In [1]: import numpy as np

In [2]: np.set_printoptions(precision=2, suppress=True, linewidth=140, legacy="1.25")

In [3]: arr = np.load("a.npy")

In [4]: print(arr)
[[3. 1. 0. 0. 0. 0.]
 [0. 3. 1. 0. 0. 0.]
 [0. 0. 3. 1. 0. 0.]
 [0. 0. 0. 3. 1. 0.]
 [0. 0. 0. 0. 3. 1.]
 [0. 0. 0. 0. 0. 3.]]

In [5]: x = np.array([2, 2, 0, 0, 3, 2])

In [6]: h1 = np.maximum(arr @ x, 0)

In [7]: print(np.maximum(arr @ (3 * x), 0))
[24. 18.  0.  9. 33. 18.]

In [8]: left, s, Vt = np.linalg.svd(arr, full_matrices=False)

In [9]: print((s > 1e-8).sum())
6

In [10]: print(s)
[3.92 3.69 3.33 2.9  2.46 2.13]

In [11]: Q, Rm = np.linalg.qr(arr)

In [12]: print(Rm)
[[3. 1. 0. 0. 0. 0.]
 [0. 3. 1. 0. 0. 0.]
 [0. 0. 3. 1. 0. 0.]
 [0. 0. 0. 3. 1. 0.]
 [0. 0. 0. 0. 3. 1.]
 [0. 0. 0. 0. 0. 3.]]

In [13]: print(np.abs(np.diag(Rm)))
[3. 3. 3. 3. 3. 3.]

In [14]: print(Q.T @ Q)
[[1. 0. 0. 0. 0. 0.]
 [0. 1. 0. 0. 0. 0.]
 [0. 0. 1. 0. 0. 0.]
 [0. 0. 0. 1. 0. 0.]
 [0. 0. 0. 0. 1. 0.]
 [0. 0. 0. 0. 0. 1.]]

In [15]: print(np.trace(Q @ Q.T))
6.0

In [16]: print(round(float(np.linalg.norm(arr)), 2))
7.68

In [17]: print(np.diff(arr, axis=0))
[[-3.  2.  1.  0.  0.  0.]
 [ 0. -3.  2.  1.  0.  0.]
 [ 0.  0. -3.  2.  1.  0.]
 [ 0.  0.  0. -3.  2.  1.]
 [ 0.  0.  0.  0. -3.  2.]]

In [18]: print(np.abs(arr).max())
3.0

In [19]: print(np.unravel_index(np.abs(arr).argmax(), arr.shape))
(0, 0)

In [20]: print(arr.sum(axis=0))
[3. 4. 4. 4. 4. 4.]

In [21]: rng = np.random.default_rng(77773)

In [22]: lab = rng.permutation(6)

In [23]: A2 = arr[:, lab] * rng.choice([-1, 1], 6)

In [24]: print(A2)
[[-0.  3. -0. -1. -0.  0.]
 [-1.  0. -0. -3. -0.  0.]
 [-3.  0. -0. -0. -1.  0.]
 [-0.  0. -0. -0. -3.  1.]
 [-0.  0. -1. -0. -0.  3.]
 [-0.  0. -3. -0. -0.  0.]]

In [25]: left, _, Vt = np.linalg.svd(arr.T @ A2)

In [26]: print(np.round(left @ Vt, 2) + 0)
[[ 0.  1.  0.  0.  0.  0.]
 [ 0.  0.  0. -1.  0.  0.]
 [-1.  0.  0.  0.  0.  0.]
 [ 0.  0.  0.  0. -1.  0.]
 [ 0.  0.  0.  0.  0.  1.]
 [ 0.  0. -1.  0.  0.  0.]]

In [27]: print(np.round(np.linalg.lstsq(arr, A2)[0], 2) + 0)
[[ 0.  1.  0.  0.  0.  0.]
 [ 0.  0.  0. -1.  0.  0.]
 [-1.  0.  0.  0.  0.  0.]
 [ 0.  0.  0.  0. -1.  0.]
 [ 0.  0.  0.  0.  0.  1.]
 [ 0.  0. -1.  0.  0.  0.]]

In [28]: print(lab)
[2 0 5 1 3 4]

In [29]: A = np.load("mat.npy")

In [30]: print(A)
[[ 3  0  0  0  0  0  0]
 [ 0  1  0  0  0  0  0]
 [ 0  0  0  0  0  0  0]
 [ 0  0 -1  3  1  0  0]
 [ 0  0  0  0  0  0  0]
 [ 1 -2  0 -2  0  0  2]
 [ 0  0  0 -2  0  0 -1]
 [ 0  0  0  0  0  0  1]
 [ 0  0  0  0  3 -1  0]]

In [31]: rk = np.linalg.matrix_rank(A)

In [32]: print(rk)
6

In [33]: N = np.linalg.svd(A)[2][rk:].T

In [34]: print(np.round(A @ N, 2) + 0)
[[0.]
 [0.]
 [0.]
 [0.]
 [0.]
 [0.]
 [0.]
 [0.]
 [0.]]

In [35]: print([int(np.linalg.matrix_rank(A[:, :j + 1])) for j in range(7)])
[1, 2, 3, 4, 5, 5, 6]

In [36]: print(N.shape)
(7, 1)

In [37]: print(np.round(N @ N.T, 2) + 0)
[[0.   0.   0.   0.   0.   0.   0.  ]
 [0.   0.   0.   0.   0.   0.   0.  ]
 [0.   0.   0.09 0.   0.09 0.27 0.  ]
 [0.   0.   0.   0.   0.   0.   0.  ]
 [0.   0.   0.09 0.   0.09 0.27 0.  ]
 [0.   0.   0.27 0.   0.27 0.82 0.  ]
 [0.   0.   0.   0.   0.   0.   0.  ]]

In [38]: print(np.allclose(A @ N, 0))
True

In [39]: F = np.load("sample14.npy")

In [40]: print(F)
[[-1.98 -1.96  2.07  1.12]
 [-2.06 -2.21  1.94  0.94]
 [-2.09 -2.04  1.81  0.99]
 [-1.93 -1.97  2.01  0.98]
 [-2.05 -2.11  1.93  1.02]
 [-1.91 -2.09  1.93  0.93]
 [-1.95 -2.26  2.08  1.02]
 [-1.82 -1.99  1.84  1.05]
 [ 2.07  0.03 -0.03  0.93]
 [ 1.92  0.07  0.08  1.17]
 [ 1.98 -0.04  0.03  0.83]
 [ 2.06  0.05  0.15  0.91]
 [ 1.84 -0.11  0.21  1.  ]
 [ 2.05  0.01  0.1   1.03]
 [ 2.04  0.02  0.25  0.96]
 [ 2.01 -0.08 -0.18  0.94]
 [ 0.01 -1.06  1.1  -2.01]
 [ 0.08 -1.08  1.02 -1.92]
 [-0.01 -0.98  1.08 -1.83]
 [ 0.04 -1.21  0.94 -2.03]
 [-0.1  -0.94  0.84 -1.91]
 [-0.09 -0.76  1.04 -2.03]
 [ 0.01 -0.99  0.99 -2.27]
 [-0.04 -1.06  0.93 -1.95]]

In [41]: left, s, Vt = np.linalg.svd(F)

In [42]: print(s)
[10.84  6.9   5.21  0.5 ]

In [43]: A2 = left[:, :3] @ np.diag(s[:3]) @ Vt[:3]

In [44]: print(np.linalg.matrix_rank(F, rtol=0.05))
3

In [45]: print(round(float(np.linalg.norm(F - A2) / np.linalg.norm(F)), 2))
0.04

In [46]: print(np.linalg.matrix_rank(F, rtol=0.1))
3

In [47]: print(round(np.log10(np.linalg.cond(F))))
1

In [48]: print([round(float(x), 2) for x in np.linalg.svd(F, compute_uv=False)[:3]])
[10.84, 6.9, 5.21]

In [49]: print(np.round(np.abs(np.linalg.svd(F)[2][-1]), 2) + 0)
[0.03 0.7  0.72 0.  ]

In [50]: A2 = F + rng.integers(-2, 3, (24, 3)) @ rng.integers(-2, 3, (3, 4))

In [51]: print(A2)
[[-3.98 -3.96  2.07 -0.88]
 [-1.06 -1.21  1.94  1.94]
 [ 0.91 -7.04 -2.19 -4.01]
 [-0.93 -0.97  2.01  1.98]
 [ 0.95 -3.11 -0.07 -5.98]
 [-0.91 -1.09  1.93  4.93]
 [-0.95 -1.26  2.08  5.02]
 [ 0.18 -3.99 -0.16  5.05]
 [-4.93  1.03  3.97  7.93]
 [-1.08  1.07  2.08  8.17]
 [ 3.98 -2.04 -1.97 -1.17]
 [ 3.06 -6.95 -3.85 -0.09]
 [ 5.84 -4.11 -3.79  0.  ]
 [ 2.05 -3.99 -1.9  -2.97]
 [ 1.04  7.02  4.25  1.96]
 [ 6.01 -4.08 -4.18  2.94]
 [ 1.01 -0.06  1.1  -7.01]
 [ 1.08 -4.08 -0.98 -1.92]
 [-2.01 -2.98  1.08 -0.83]
 [-0.96  1.79  2.94 -2.03]
 [-0.1  -4.94 -1.16  0.09]
 [-6.09  1.24  5.04  5.97]
 [-5.99 -2.99  2.99  1.73]
 [-6.04  0.94  4.93  6.05]]

In [52]: print(A2 - F)
[[-2. -2.  0. -2.]
 [ 1.  1.  0.  1.]
 [ 3. -5. -4. -5.]
 [ 1.  1.  0.  1.]
 [ 3. -1. -2. -7.]
 [ 1.  1.  0.  4.]
 [ 1.  1.  0.  4.]
 [ 2. -2. -2.  4.]
 [-7.  1.  4.  7.]
 [-3.  1.  2.  7.]
 [ 2. -2. -2. -2.]
 [ 1. -7. -4. -1.]
 [ 4. -4. -4. -1.]
 [ 0. -4. -2. -4.]
 [-1.  7.  4.  1.]
 [ 4. -4. -4.  2.]
 [ 1.  1.  0. -5.]
 [ 1. -3. -2.  0.]
 [-2. -2.  0.  1.]
 [-1.  3.  2.  0.]
 [ 0. -4. -2.  2.]
 [-6.  2.  4.  8.]
 [-6. -2.  2.  4.]
 [-6.  2.  4.  8.]]

In [53]: print(np.round(np.linalg.svd(A2 - F, compute_uv=False), 2) + 0)
[27.03 15.48 10.15  0.  ]

In [54]: Q, V = np.linalg.qr(F[:, :1])[0], np.linalg.qr(F[:, 1:])[0]

In [55]: s = np.linalg.svd(Q.T @ V, compute_uv=False)

In [56]: print(np.round(np.linalg.norm(Q @ Q.T - V @ V.T, 2), 2))
1.0

In [57]: X = np.tril(np.array([[2, 1, -2, -2, -1, 1, -1],
    ...:     [-1, 2, 2, 1, 2, 2, 0],
    ...:     [0, 1, 2, 1, -1, -1, -2],
    ...:     [1, -2, -1, 1, 2, -1, 0],
    ...:     [-1, 1, 1, 2, 0, -1, 2],
    ...:     [0, -1, 1, 2, -1, -1, -1],
    ...:     [-2, -1, 1, -2, 0, 2, 1]]), -1) + np.eye(7, dtype=int)

In [58]: print(X)
[[ 1  0  0  0  0  0  0]
 [-1  1  0  0  0  0  0]
 [ 0  1  1  0  0  0  0]
 [ 1 -2 -1  1  0  0  0]
 [-1  1  1  2  1  0  0]
 [ 0 -1  1  2 -1  1  0]
 [-2 -1  1 -2  0  2  1]]

In [59]: A2 = X / np.linalg.norm(X, axis=1, keepdims=True)

In [60]: gram = A2 @ A2.T

In [61]: print(gram[4])
[-0.35  0.5   0.5  -0.27  1.    0.37 -0.18]

In [62]: print(np.round(np.degrees(np.arccos(np.clip(gram[4, 6], -1, 1))), 2))
100.52

In [63]: print(gram.round(2) + 0)
[[ 1.   -0.71  0.    0.38 -0.35  0.   -0.52]
 [-0.71  1.    0.5  -0.8   0.5  -0.25  0.18]
 [ 0.    0.5   1.   -0.8   0.5   0.    0.  ]
 [ 0.38 -0.8  -0.8   1.   -0.27  0.4  -0.29]
 [-0.35  0.5   0.5  -0.27  1.    0.37 -0.18]
 [ 0.   -0.25  0.    0.4   0.37  1.    0.  ]
 [-0.52  0.18  0.   -0.29 -0.18  0.    1.  ]]

In [64]: print((np.abs(gram) > 0.9).astype(int))
[[1 0 0 0 0 0 0]
 [0 1 0 0 0 0 0]
 [0 0 1 0 0 0 0]
 [0 0 0 1 0 0 0]
 [0 0 0 0 1 0 0]
 [0 0 0 0 0 1 0]
 [0 0 0 0 0 0 1]]

In [65]: print(np.argwhere(np.triu(np.abs(gram) > 0.95, 1)))
[]

In [66]: print(np.linalg.norm(A2, axis=1))
[1. 1. 1. 1. 1. 1. 1.]

In [67]: print([int(np.linalg.matrix_rank(np.linalg.matrix_power(X, p))) for p in range(1, 8)])
[7, 7, 7, 7, 7, 7, 7]

In [68]: print(np.sort(np.linalg.eigvals(X)))
[1. 1. 1. 1. 1. 1. 1.]

In [69]: print(np.prod(np.diag(X)), round(np.linalg.det(X), 2))
1 1.0

In [70]: x = np.array([-3, 1, -3, 0, 2, 3, -1])

In [71]: rhs = X @ x

In [72]: print(rhs)
[-3  4 -2 -2  3 -3  7]

In [73]: print(np.linalg.solve(X, X[:, 6]))
[-0. -0.  0.  0. -0.  0.  1.]

In [74]: M = np.load("test9.npy")

In [75]: print(M)
[[-24 -18 -21  16  12  14]
 [-15 -24  -9  10  16   6]
 [  0 -27  -9   0  18   6]
 [  8   6   7  -8  -6  -7]
 [  5   8   3  -5  -8  -3]
 [  0   9   3   0  -9  -3]]

In [76]: A2 = M / np.linalg.norm(M, axis=1, keepdims=True)

In [77]: gram = A2 @ A2.T

In [78]: print(round(float(np.degrees(np.arccos(np.clip(gram[4, 2], -1, 1)))), 2))
147.75

In [79]: print(gram)
[[ 1.    0.9   0.65 -0.98 -0.88 -0.64]
 [ 0.9   1.    0.86 -0.88 -0.98 -0.85]
 [ 0.65  0.86  1.   -0.64 -0.85 -0.98]
 [-0.98 -0.88 -0.64  1.    0.9   0.65]
 [-0.88 -0.98 -0.85  0.9   1.    0.86]
 [-0.64 -0.85 -0.98  0.65  0.86  1.  ]]

In [80]: print((np.abs(gram) > 0.9).astype(int))
[[1 1 0 1 0 0]
 [1 1 0 0 1 0]
 [0 0 1 0 0 1]
 [1 0 0 1 1 0]
 [0 1 0 1 1 0]
 [0 0 1 0 0 1]]

In [81]: print((gram - 2 * np.eye(6)).round(6).argmax(axis=1))
[1 0 1 4 3 4]

In [82]: print(round(float(np.linalg.det(M)), 2))
40401.0

In [83]: print(M @ M)
[[ 1034  1749  1045  -752 -1272  -760]
 [  880  1331   748  -640  -968  -544]
 [  495  1089   396  -360  -792  -288]
 [ -376  -636  -380   282   477   285]
 [ -320  -484  -272   240   363   204]
 [ -180  -396  -144   135   297   108]]

In [84]: print(np.sort(np.abs(np.linalg.eigvals(M))))
[ 0.94  0.94  4.39 13.07 13.07 61.18]

In [85]: A2 = M[0, 0] * M[1:] - np.outer(M[1:, 0], M[0])

In [86]: print(A2)
[[   0  306  -99    0 -204   66]
 [   0  648  216    0 -432 -144]
 [   0    0    0   64   48   56]
 [   0 -102   33   40  132    2]
 [   0 -216  -72    0  216   72]]

In [87]: print(np.linalg.matrix_rank(A2), np.linalg.matrix_rank(M))
5 6

In [88]: print(np.unravel_index(np.abs(A2).argmax(), A2.shape))
(1, 1)

In [89]: print(A2.mean(axis=0))
[  0.  127.2  15.6  20.8 -48.   10.4]

In [90]: np.linalg.rank(A2)
---------------------------------------------------------------------------
AttributeError                            Traceback (most recent call last)
Cell In[90], line 1
----> 1 np.linalg.rank(A2)

AttributeError: module 'numpy.linalg' has no attribute 'rank'

In [91]: print(A2.sum(axis=0))
[   0  636   78  104 -240   52]

In [92]: np.zeros(5, 6)
---------------------------------------------------------------------------
TypeError                                 Traceback (most recent call last)
Cell In[92], line 1
----> 1 np.zeros(5, 6)

TypeError: Cannot interpret '6' as a data type

In [93]: m1 = np.load("x.npy")

In [94]: print(m1)
[[ -0.3   0.7   1.3  -8.    1.2   0.2]
 [  1.6  -1.   -0.7 -11.    1.3  -0.2]
 [ -1.2   0.8   1.2   6.   -0.7   0.5]
 [ -1.1   0.2  -0.6   5.    0.2   0.9]
 [  1.    0.   -0.8  -6.   -0.8   0.3]
 [  1.    0.3  -0.2   6.   -1.3   0.7]]

In [95]: x = np.array([-2, 3, -2, 0, -3, -2])

In [96]: print(m1 @ (2 * x))
[ -7.8 -16.6   7.    3.2   2.8   3.6]

In [97]: Q, V = np.linalg.qr(m1[:, :4])[0], np.linalg.qr(m1[:, 4:])[0]

In [98]: s = np.linalg.svd(Q.T @ V, compute_uv=False)

In [99]: print(round(np.linalg.norm(Q @ Q.T - V @ V.T, 2), 2))
1.0

In [100]: print((s > 0.9).sum())
1

In [101]: w1 = np.array([[1, -2, 2, -2],
     ...:     [0, 0, -1, 2],
     ...:     [1, 0, -2, 1],
     ...:     [-2, -2, -1, -2],
     ...:     [1, 0, -2, 0],
     ...:     [-2, -2, -1, 1]])

In [102]: b = np.array([9, 2, 4, 6])

In [103]: hid = np.maximum(m1 @ w1 + b, 0)

In [104]: print(hid)
[[26.8 18.2  5.5 25.5]
 [33.6 21.2 18.2 21.9]
 [ 0.   0.   0.   0. ]
 [ 0.   0.   0.   0. ]
 [19.8 11.4 14.9 15.5]
 [ 0.   0.   2.   0. ]]

In [105]: print((hid > 0).astype(int))
[[1 1 1 1]
 [1 1 1 1]
 [0 0 0 0]
 [0 0 0 0]
 [1 1 1 1]
 [0 0 1 0]]

In [106]: print(np.linalg.matrix_rank(hid))
4

In [107]: print((hid > 0).mean(axis=0))
[0.5  0.5  0.67 0.5 ]

In [108]: C = np.array([[-1, -3, 0], [1, 3, 0], [1, 2, 0], [1, 2, -1]])

In [109]: print(hid @ C)
[[ 22.4  36.2 -25.5]
 [ 27.7  43.  -21.9]
 [  0.    0.    0. ]
 [  0.    0.    0. ]
 [ 22.   35.6 -15.5]
 [  2.    4.    0. ]]

In [110]: print(w1 @ C)
[[-3 -9  2]
 [ 1  2 -2]
 [-2 -5 -1]
 [-3 -6  2]
 [-3 -7  0]
 [ 0  0 -1]]
